$ python -q
>>> import numpy as np
>>> np.set_printoptions(precision=3, suppress=True, linewidth=140, legacy="1.25")
>>> m1 = np.load("layer9.npy")
>>> m1
array([[-4.035, -8.011, -6.012, -5.994],
       [-1.96 , -3.973, -7.982,  2.01 ],
       [ 0.021,  0.003,  5.977, -5.971],
       [-1.012, -2.016,  2.991, -6.006],
       [ 4.033,  8.002,  9.998,  2.041],
       [ 2.998,  5.985,  5.017,  4.008],
       [-4.017, -8.029, -6.026, -6.026],
       [ 3.012,  6.031,  5.009,  3.978],
       [-2.981, -6.04 , -3.02 , -6.001]])
>>> B = np.c_[m1[:, :2] @ np.array([[-3, 0], [1, 0]]), np.array([2, -3, -1, -3, -3, 1, 1, -2, 0])]
>>> B
array([[ 4.094,  0.   ,  2.   ],
       [ 1.907,  0.   , -3.   ],
       [-0.06 ,  0.   , -1.   ],
       [ 1.02 ,  0.   , -3.   ],
       [-4.097,  0.   , -3.   ],
       [-3.009,  0.   ,  1.   ],
       [ 4.022,  0.   ,  1.   ],
       [-3.005,  0.   , -2.   ],
       [ 2.903,  0.   ,  0.   ]])
>>> np.round(np.linalg.lstsq(m1, B[:, 0])[0], 3) + 0
array([-3.,  1.,  0.,  0.])
>>> U, sv, vt = np.linalg.svd(B)
>>> evecs = vt[:(sv > 1e-8).sum()]
>>> rng = np.random.default_rng(35)
>>> x0 = B[1] + 5 * B[3] + rng.integers(2) * np.eye(3)[1]
>>> x0
array([  7.007,   0.   , -18.   ])
>>> round(np.linalg.norm(x0 - evecs.T @ evecs @ x0), 3)
0.0
>>> np.diag(evecs.T @ evecs)
array([1., 0., 1.])
>>> np.round(evecs.T @ evecs, 3) + 0
array([[1., 0., 0.],
       [0., 0., 0.],
       [0., 0., 1.]])
>>> B = np.array([[-3, 1], [0, 0], [3, 1], [1, 3]])
>>> np.einsum("ij->j", m1)
array([ -3.941,  -8.048,   5.952, -17.961])
>>> np.linalg.matrix_rank(m1 @ B)
2
>>> np.linalg.matrix_rank(np.vstack([m1, B.T]))
4
>>> O, evecs = np.linalg.qr(m1[:, :3])[0], np.linalg.qr(m1[:, 3:])[0]
>>> sv = np.linalg.svd(O.T @ evecs, compute_uv=False)
>>> round(float(np.linalg.norm(O @ O.T - evecs @ evecs.T, 2)), 3)
1.0
>>> F = np.triu(rng.random((7, 7)) < 0.4, 1).astype(int)
>>> F = F + F.T
>>> F
array([[0, 0, 0, 1, 1, 0, 0],
       [0, 0, 0, 1, 0, 1, 1],
       [0, 0, 0, 0, 1, 0, 1],
       [1, 1, 0, 0, 0, 0, 1],
       [1, 0, 1, 0, 0, 1, 0],
       [0, 1, 0, 0, 1, 0, 1],
       [0, 1, 1, 1, 0, 1, 0]])
>>> # symmetric
>>> np.round(np.linalg.eigvalsh(F).min(), 3)
-2.177
>>> try:
...     np.linalg.cholesky(F)
... except np.linalg.LinAlgError as e:
...     print(repr(e))
... 
LinAlgError('Matrix is not positive definite')
>>> [round(float(np.linalg.det(F[:i, :i])), 2) + 0 for i in range(1, 8)]
[0.0, 0.0, 0.0, 0.0, 0.0, -1.0, -2.0]
>>> np.trace(F @ F @ F) // 6
2
>>> F.sum(axis=0)
array([2, 3, 2, 3, 3, 3, 4])
>>> low = np.diag(F.sum(axis=1)) - F
>>> low @ np.ones(7)
array([0., 0., 0., 0., 0., 0., 0.])
>>> np.linalg.matrix_rank(low)
6
>>> round(np.linalg.det(low[1:, 1:]))
98
>>> E = np.load("mat.npy")
>>> E
array([[-2,  2, -1,  1,  0,  2,  1, -1, -1],
       [ 8, -8,  4, -4,  0, -8, -4,  4,  4],
       [-8,  8, -4,  4,  0,  8,  4, -4, -4],
       [ 8, -8,  4, -4,  0, -8, -4,  4,  4]])
>>> np.linalg.lstsq(E[:-1].T, E[-1])[2]
1
>>> np.abs(np.diag(np.linalg.qr(E)[1])) > 1e-9
array([ True, False, False, False])
>>> np.unique(E.round(6), axis=0).shape
(3, 9)
>>> U, sv, vt = np.linalg.svd(E)
>>> evecs = vt[:(sv > 1e-8).sum()]
>>> x0 = E[3] + 2 * E[0] + rng.integers(2) * np.eye(9)[5]
>>> x0
array([ 4., -4.,  2., -2.,  0., -4., -2.,  2.,  2.])
>>> np.allclose(evecs.T @ evecs @ x0, x0)
True
>>> np.linalg.matrix_rank(np.vstack([E, x0]))
1
>>> U, sv, vt = np.linalg.svd(E)
>>> np.argmax(sv[:-1] / (sv[1:] + 1e-6)) + 1
1
>>> B = U[:, :1] @ np.diag(sv[:1]) @ vt[:1]
>>> np.linalg.matrix_rank(E, rtol=0.05)
1
>>> B
array([[-2.,  2., -1.,  1.,  0.,  2.,  1., -1., -1.],
       [ 8., -8.,  4., -4.,  0., -8., -4.,  4.,  4.],
       [-8.,  8., -4.,  4.,  0.,  8.,  4., -4., -4.],
       [ 8., -8.,  4., -4.,  0., -8., -4.,  4.,  4.]])
>>> np.round(np.linalg.norm(E - B, 2), 3), round(sv[1], 3)
(0.0, 0.0)
>>> round(np.abs(E - B).max(), 3)
0.0
>>> u, r1 = B[0], B[2]
>>> np.round(u @ u, 3)
17.0
>>> round(float(u @ r1), 3)
68.0
>>> pr = (u @ r1) / (u @ u) * u
>>> round(np.linalg.norm(u + r1) ** 2 + np.linalg.norm(u - r1) ** 2, 3)
578.0
>>> np.linalg.matrix_rank(np.outer(u, r1))
1
>>> r1 - pr
array([0., 0., 0., 0., 0., 0., 0., 0., 0.])
>>> pr
array([-8.,  8., -4.,  4.,  0.,  8.,  4., -4., -4.])
>>> r = np.linalg.matrix_rank(E)
>>> r
1
>>> ns = np.linalg.svd(E)[2][r:].T
>>> [int(np.linalg.matrix_rank(E[:i])) for i in range(1, len(E) + 1)]
[1, 1, 1, 1]
>>> [int(np.linalg.matrix_rank(E[:, :j + 1])) for j in range(9)]
[1, 1, 1, 1, 1, 1, 1, 1, 1]
>>> np.allclose(E @ ns, 0)
True
>>> W0 = np.array([[5, 2, 1, 1, 2],
...     [9, 1, 0, 2, 1],
...     [6, 7, 3, 8, 1],
...     [3, 9, 0, 4, 5],
...     [2, 9, 8, 4, 1],
...     [0, 5, 2, 4, 5]])
>>> W0
array([[5, 2, 1, 1, 2],
       [9, 1, 0, 2, 1],
       [6, 7, 3, 8, 1],
       [3, 9, 0, 4, 5],
       [2, 9, 8, 4, 1],
       [0, 5, 2, 4, 5]])
>>> blk = np.stack([W0, 5 * W0, W0[::-1]])
>>> np.einsum("bij,cij->bc", blk, blk)
array([[  648,  3240,   360],
       [ 3240, 16200,  1800],
       [  360,  1800,   648]])
>>> np.linalg.matrix_rank(blk.reshape(3, -1))
2
>>> np.linalg.matrix_rank(blk)
array([5, 5, 5])
>>> (blk @ W0.T).shape
(3, 6, 6)
>>> blk.sum(axis=0)
array([[30, 17,  8, 10, 17],
       [56, 15,  8, 16,  7],
       [39, 51, 18, 52, 11],
       [24, 61,  3, 32, 31],
       [21, 55, 48, 26,  7],
       [ 5, 32, 13, 25, 32]])
>>> np.linalg.norm(blk, axis=(1, 2))
array([ 25.456, 127.279,  25.456])
>>> B = np.c_[W0[:, :3] @ np.array([[1, -9, -5], [4, 9, 9], [-1, -4, 9]]), np.array([8, 0, 2, 3, 0, 8])]
>>> B
array([[ 12, -31,   2,   8],
       [ 13, -72, -36,   0],
       [ 31,  -3,  60,   2],
       [ 39,  54,  66,   3],
       [ 30,  31, 143,   0],
       [ 18,  37,  63,   8]])
>>> np.linalg.matrix_rank(B)
4
>>> blk = np.stack([B, -2 * B, B[::-1]])
>>> np.einsum("bij,cij->bc", blk, blk)
array([[ 49234, -98468,  -5436],
       [-98468, 196936,  10872],
       [ -5436,  10872,  49234]])
>>> blk.shape
(3, 6, 4)
>>> np.linalg.matrix_rank(blk.reshape(3, -1))
2
>>> (blk @ B.T).shape
(3, 6, 6)
>>> B = np.array([[0, 2, 2], [-1, -2, -1], [2, -3, 1]])
>>> K = np.triu(B)
>>> K
array([[ 0,  2,  2],
       [ 0, -2, -1],
       [ 0,  0,  1]])
>>> # triangular: eigenvalues sit on the diagonal
>>> U, sv, vt = np.linalg.svd(K)
>>> evecs = vt[:(sv > 1e-8).sum()]
>>> x0 = K[1] + 3 * K[2] + rng.integers(2) * np.eye(3)[0]
>>> x0
array([ 0., -2.,  2.])
>>> np.diag(evecs.T @ evecs)
array([0., 1., 1.])
>>> np.linalg.matrix_rank(np.vstack([K, x0]))
2
>>> labels = rng.permutation(3)
>>> labels
array([0, 1, 2])
>>> B = K[labels][:, labels]
>>> np.round(np.linalg.det(B), 3), round(float(np.linalg.det(K[labels])), 3)
(0.0, 0.0)
>>> np.allclose(B, K)
True
>>> B = K / np.linalg.norm(K, axis=1, keepdims=True)
>>> gram = B @ B.T
>>> np.argwhere(np.triu(np.abs(gram) > 0.95, 1))
array([], shape=(0, 2), dtype=int64)
>>> np.linalg.lstsq(K[:-1].T, K[-1])[2]
2
>>> np.abs(np.diag(np.linalg.qr(K)[1])) > 1e-9
array([False,  True,  True])
>>> np.allclose(K[:-1].T @ np.linalg.lstsq(K[:-1].T, K[-1])[0], K[-1])
True
>>> round(float(np.trace(np.linalg.pinv(K) @ K)), 3)
2.0
>>> np.round(K @ np.linalg.pinv(K) @ K, 3) + 0
array([[ 0.,  2.,  2.],
       [ 0., -2., -1.],
       [ 0.,  0.,  1.]])
>>> J = np.load("block6.npy")
>>> J
array([[  6.749,   1.494,  -5.929,  -2.737,   5.331,   8.64 ],
       [  1.36 ,   3.585,  -9.23 ,  -3.73 ,  -2.459,  -4.065],
       [ -3.694,   6.189,   3.983, -11.237,   0.896,  -2.342],
       [ -1.161,  -4.034,   6.041,   1.736,   6.245,  -1.168],
       [ 10.863,  -1.997,   6.967,  -7.469,  -5.176,   1.93 ],
       [  6.294,  12.67 ,   3.646,   5.846,  -0.802,   1.211],
       [ -2.868,   3.296,  -2.98 ,  -3.779,   7.166,  -3.391],
       [ -9.083,  -4.219,   3.4  ,  -2.329,  -7.142,  10.148]])
>>> u, r1 = J[5], J[3]
>>> round(float(u @ r1), 3)
-32.667
>>> pr = (u @ r1) / (u @ u) * u
>>> pr
array([-0.823, -1.657, -0.477, -0.765,  0.105, -0.158])
>>> round(np.linalg.norm(u + r1) ** 2 + np.linalg.norm(u - r1) ** 2, 3)
694.43
>>> np.linalg.matrix_rank(np.outer(u, r1))
1
>>> J.reshape(2, -1)
array([[  6.749,   1.494,  -5.929,  -2.737,   5.331,   8.64 ,   1.36 ,   3.585,  -9.23 ,  -3.73 ,  -2.459,  -4.065,  -3.694,   6.189,
          3.983, -11.237,   0.896,  -2.342,  -1.161,  -4.034,   6.041,   1.736,   6.245,  -1.168],
       [ 10.863,  -1.997,   6.967,  -7.469,  -5.176,   1.93 ,   6.294,  12.67 ,   3.646,   5.846,  -0.802,   1.211,  -2.868,   3.296,
         -2.98 ,  -3.779,   7.166,  -3.391,  -9.083,  -4.219,   3.4  ,  -2.329,  -7.142,  10.148]])
>>> J.reshape(8, 7)
Traceback (most recent call last):
  File "<python-input-116>", line 1, in <module>
    J.reshape(8, 7)
    ~~~~~~~~~^^^^^^
ValueError: cannot reshape array of size 48 into shape (8,7)
>>> blk = J.reshape(8, 2, -1)
>>> np.einsum("ihd,jhd->hij", blk, blk).shape
(2, 8, 8)
>>> blk.shape
(8, 2, 3)
>>> O, r_ = np.linalg.qr(J)
>>> round(float(np.trace(O @ O.T)), 3)
6.0
>>> O @ r_
array([[  6.749,   1.494,  -5.929,  -2.737,   5.331,   8.64 ],
       [  1.36 ,   3.585,  -9.23 ,  -3.73 ,  -2.459,  -4.065],
       [ -3.694,   6.189,   3.983, -11.237,   0.896,  -2.342],
       [ -1.161,  -4.034,   6.041,   1.736,   6.245,  -1.168],
       [ 10.863,  -1.997,   6.967,  -7.469,  -5.176,   1.93 ],
       [  6.294,  12.67 ,   3.646,   5.846,  -0.802,   1.211],
       [ -2.868,   3.296,  -2.98 ,  -3.779,   7.166,  -3.391],
       [ -9.083,  -4.219,   3.4  ,  -2.329,  -7.142,  10.148]])
>>> np.round(O.T @ O, 3) + 0
array([[1., 0., 0., 0., 0., 0.],
       [0., 1., 0., 0., 0., 0.],
       [0., 0., 1., 0., 0., 0.],
       [0., 0., 0., 1., 0., 0.],
       [0., 0., 0., 0., 1., 0.],
       [0., 0., 0., 0., 0., 1.]])
>>> O.shape, r_.shape
((8, 6), (6, 6))
>>> x0 = np.array([-1, 3, 3, -3])
>>> y = m1 @ x0
>>> np.linalg.solve(m1.T @ m1, m1.T @ y)
array([-1.,  3.,  3., -3.])
>>> try:
...     np.linalg.solve(m1, y)
... except np.linalg.LinAlgError as e:
...     print(repr(e))
... 
LinAlgError('Last 2 dimensions of the array must be square')
>>> y = y + 0.05 * rng.normal(size=9)
>>> y
array([-20.071, -39.923,  35.777,  21.962,  43.8  ,  17.925, -20.128,  18.191,  -6.279])
>>> coef, *_ = np.linalg.lstsq(m1, y)
>>> coef.round()
array([-2.,  4.,  2., -4.])
>>> M = np.load("a.npy")
>>> M
array([[ 1.   ,  0.   ,  0.   ,  0.   ,  0.   ],
       [ 0.   ,  0.866,  0.   ,  0.   , -0.5  ],
       [ 0.   ,  0.   ,  1.   ,  0.   ,  0.   ],
       [ 0.   ,  0.   ,  0.   ,  1.   ,  0.   ],
       [ 0.   ,  0.5  ,  0.   ,  0.   ,  0.866]])
>>> np.round(np.abs(np.linalg.eigvals(M)).max(), 3)
1.0
>>> (M - M.T) / 2
array([[ 0. ,  0. ,  0. ,  0. ,  0. ],
       [ 0. ,  0. ,  0. ,  0. , -0.5],
       [ 0. ,  0. ,  0. ,  0. ,  0. ],
       [ 0. ,  0. ,  0. ,  0. ,  0. ],
       [ 0. ,  0.5,  0. ,  0. ,  0. ]])
>>> (M + M.T) / 2
array([[1.   , 0.   , 0.   , 0.   , 0.   ],
       [0.   , 0.866, 0.   , 0.   , 0.   ],
       [0.   , 0.   , 1.   , 0.   , 0.   ],
       [0.   , 0.   , 0.   , 1.   , 0.   ],
       [0.   , 0.   , 0.   , 0.   , 0.866]])
>>> np.linalg.determinant(M)
Traceback (most recent call last):
  File "<python-input-138>", line 1, in <module>
    np.linalg.determinant(M)
    ^^^^^^^^^^^^^^^^^^^^^
AttributeError: module 'numpy.linalg' has no attribute 'determinant'
>>> np.round(np.linalg.matrix_power(M, 3), 3) + 0
array([[ 1.,  0.,  0.,  0.,  0.],
       [ 0.,  0.,  0.,  0., -1.],
       [ 0.,  0.,  1.,  0.,  0.],
       [ 0.,  0.,  0.,  1.,  0.],
       [ 0.,  1.,  0.,  0.,  0.]])
>>> assert M == M.T
Traceback (most recent call last):
  File "<python-input-140>", line 1, in <module>
    assert M == M.T
           ^^^^^^^^
ValueError: The truth value of an array with more than one element is ambiguous. Use a.any() or a.all()
>>> M.inv()
Traceback (most recent call last):
  File "<python-input-141>", line 1, in <module>
    M.inv()
    ^^^^^
AttributeError: 'numpy.ndarray' object has no attribute 'inv'
>>> np.allclose(M @ M.T, M.T @ M)
True
>>> np.linalg.svd(M, compute_uv=False)
array([1., 1., 1., 1., 1.])
>>> np.linalg.norm(M, axis=0)
array([1., 1., 1., 1., 1.])
>>> np.round(M.T @ M, 3) + 0
array([[1., 0., 0., 0., 0.],
       [0., 1., 0., 0., 0.],
       [0., 0., 1., 0., 0.],
       [0., 0., 0., 1., 0.],
       [0., 0., 0., 0., 1.]])
>>> u, r1 = M[3], M[0]
>>> u @ r1
0.0
>>> pr = (u @ r1) / (u @ u) * u
>>> r1 - pr
array([1., 0., 0., 0., 0.])
>>> np.outer(u, r1)
array([[0., 0., 0., 0., 0.],
       [0., 0., 0., 0., 0.],
       [0., 0., 0., 0., 0.],
       [1., 0., 0., 0., 0.],
       [0., 0., 0., 0., 0.]])
>>> pr
array([0., 0., 0., 0., 0.])
>>> np.linalg.matrix_rank(np.outer(u, r1))
1
>>> M @ M
array([[ 1.   ,  0.   ,  0.   ,  0.   ,  0.   ],
       [ 0.   ,  0.5  ,  0.   ,  0.   , -0.866],
       [ 0.   ,  0.   ,  1.   ,  0.   ,  0.   ],
       [ 0.   ,  0.   ,  0.   ,  1.   ,  0.   ],
       [ 0.   ,  0.866,  0.   ,  0.   ,  0.5  ]])
>>> round(np.linalg.det(M), 3)
1.0
>>> np.flatnonzero(np.linalg.matrix_power((M != 0) + (M.T != 0) + np.eye(5), 5)[4])
array([1, 4])
>>> u = np.array([0, 1, -1, 1])
>>> arr = np.array([np.roll(u, i) for i in range(4)])
>>> arr
array([[ 0,  1, -1,  1],
       [ 1,  0,  1, -1],
       [-1,  1,  0,  1],
       [ 1, -1,  1,  0]])
>>> # symmetric, so the eigenvalues are real
>>> evals, evecs = np.linalg.eig(arr)
>>> np.sort(np.linalg.eigvals(np.linalg.inv(arr)))
array([-0.333+0.j,  1.   -0.j,  1.   +0.j,  1.   +0.j])
>>> np.round(arr @ evecs[:, 0] - evals[0] * evecs[:, 0], 3) + 0
array([0., 0., 0., 0.])
